In [1]: import numpy as np

In [2]: np.set_printoptions(precision=2, suppress=True, linewidth=200)

In [3]: rd = lambda a: np.round(a, 2) + 0

In [4]: F = np.load("x.npy")

In [5]: print(rd(F))
[[0.19 0.23 0.12 0.12 0.04 0.31]
 [0.18 0.11 0.11 0.25 0.32 0.04]
 [0.35 0.23 0.08 0.   0.31 0.04]
 [0.15 0.15 0.   0.45 0.1  0.15]
 [0.05 0.15 0.2  0.1  0.35 0.15]
 [0.19 0.19 0.19 0.25 0.06 0.11]]

In [6]: # rows sum to 1

In [7]: x = np.array([-3, 2, 0, -1, -1, 0])

In [8]: rhs = F @ x

In [9]: rd(rhs)
Out[9]: array([-0.27, -0.89, -0.88, -0.7 , -0.3 , -0.5 ])

In [10]: rd(np.linalg.solve(F, 2 * rhs))
Out[10]: array([-6.,  4.,  0., -2., -2.,  0.])

In [11]: rd(np.linalg.svd(F, compute_uv=False))
Out[11]: array([1.02, 0.42, 0.32, 0.25, 0.14, 0.03])

In [12]: rd(np.diff(F, axis=0))
Out[12]: 
array([[-0.01, -0.12, -0.01,  0.13,  0.28, -0.27],
       [ 0.17,  0.12, -0.03, -0.25, -0.01,  0.  ],
       [-0.2 , -0.08, -0.08,  0.45, -0.21,  0.11],
       [-0.1 ,  0.  ,  0.2 , -0.35,  0.25,  0.  ],
       [ 0.14,  0.04, -0.01,  0.15, -0.29, -0.04]])

In [13]: np.count_nonzero(F)
Out[13]: np.int64(34)

In [14]: np.abs(F).max()
Out[14]: np.float64(0.45)

In [15]: rd(np.linalg.norm(F))
Out[15]: np.float64(1.18)

In [16]: F.shape
Out[16]: (6, 6)

In [17]: np.linalg.matrix_rank(F)
Out[17]: np.int64(6)

In [18]: rd(F - F[0])
Out[18]: 
array([[ 0.  ,  0.  ,  0.  ,  0.  ,  0.  ,  0.  ],
       [-0.01, -0.12, -0.01,  0.13,  0.28, -0.27],
       [ 0.15,  0.  , -0.04, -0.12,  0.27, -0.27],
       [-0.04, -0.08, -0.12,  0.33,  0.06, -0.16],
       [-0.14, -0.08,  0.08, -0.02,  0.31, -0.16],
       [ 0.  , -0.04,  0.08,  0.13,  0.02, -0.2 ]])
